$ python3 -q
>>> import numpy as np
>>> from numpy import linalg as LA
>>> np.set_printoptions(precision=1, suppress=True, linewidth=120)
>>> tidy = lambda a: np.round(a, 1) + 0
>>> M2 = np.array([[1], [2], [1]])
>>> data = np.block([[np.zeros((3, 3)), M2], [M2.T, np.zeros((1, 1))]])
>>> data
array([[0., 0., 0., 1.],
       [0., 0., 0., 2.],
       [0., 0., 0., 1.],
       [1., 2., 1., 0.]])
>>> # symmetric
>>> r = LA.matrix_rank(data)
>>> r
np.int64(2)
>>> N = LA.svd(data)[2][r:].T
>>> tidy(N @ N.T)
array([[ 0.8, -0.3, -0.2,  0. ],
       [-0.3,  0.3, -0.3,  0. ],
       [-0.2, -0.3,  0.8,  0. ],
       [ 0. ,  0. ,  0. ,  0. ]])
>>> print(LA.matrix_rank(data.T @ data), LA.matrix_rank(data @ data.T))
2 2
>>> [int(LA.matrix_rank(data[:i])) for i in range(1, len(data) + 1)]
[1, 1, 1, 2]
>>> [int(LA.matrix_rank(np.delete(data, i, axis=0))) for i in range(4)]
[2, 2, 2, 1]
>>> print(tidy(data @ N))
[[0. 0.]
 [0. 0.]
 [0. 0.]
 [0. 0.]]
>>> np.allclose(data @ N, 0)
True
>>> LA.lstsq(data[:-1].T, data[-1])[2]
np.int32(1)
>>> np.unique(data.round(6), axis=0).shape
(3, 4)
>>> try:
...     LA.inv(data)
... except LA.LinAlgError as e:
...     print(repr(e))
... 
LinAlgError('Singular matrix')
>>> left, sig = LA.svd(data)
Traceback (most recent call last):
  File "<python-input-20>", line 1, in <module>
    left, sig = LA.svd(data)
    ^^^^^^^^^
ValueError: too many values to unpack (expected 2)
>>> left, sig, vt = LA.svd(data, full_matrices=False)
>>> left.shape, sig.shape, vt.shape
((4, 4), (4,), (4, 4))
>>> tidy(np.cumsum(sig ** 2) / np.sum(sig ** 2))
array([0.5, 1. , 1. , 1. ])
>>> tidy(left.T @ data @ vt.T)
array([[2.4, 0. , 0. , 0. ],
       [0. , 2.4, 0. , 0. ],
       [0. , 0. , 0. , 0. ],
       [0. , 0. , 0. , 0. ]])
>>> tidy(sig / sig[0])
array([1., 1., 0., 0.])
>>> (sig > 1e-8).sum()
np.int64(2)
>>> tidy(left.T @ left)
array([[1., 0., 0., 0.],
       [0., 1., 0., 0.],
       [0., 0., 1., 0.],
       [0., 0., 0., 1.]])
>>> np.all(LA.eigvalsh(data) > 0)
np.False_
>>> feats = np.load("dump.npy")
>>> tidy(feats)
array([[-0.1,  0.2, -1. ],
       [-0.8, -0.6,  0. ],
       [-0.6,  0.7,  0.2]])
>>> theta = np.radians(72)
>>> r_ = np.eye(3)
>>> r_[1, 1] = r_[0, 0] = np.cos(theta)
>>> r_[1, 0], r_[0, 1] = -np.sin(theta), np.sin(theta)
>>> print(tidy(r_))
[[ 0.3  1.   0. ]
 [-1.   0.3  0. ]
 [ 0.   0.   1. ]]
>>> M2 = feats @ r_.T
>>> print(tidy(LA.svd(feats, compute_uv=False)), tidy(LA.svd(M2, compute_uv=False)))
[1. 1. 1.] [1. 1. 1.]
>>> M2 = r_ / np.sqrt((r_ ** 2).mean(axis=1, keepdims=True))
>>> tidy(r_ - r_.mean(axis=1, keepdims=True))
array([[-0.1,  0.5, -0.4],
       [-0.7,  0.5,  0.2],
       [-0.3, -0.3,  0.7]])
>>> LA.matrix_rank(M2) == LA.matrix_rank(r_)
np.True_
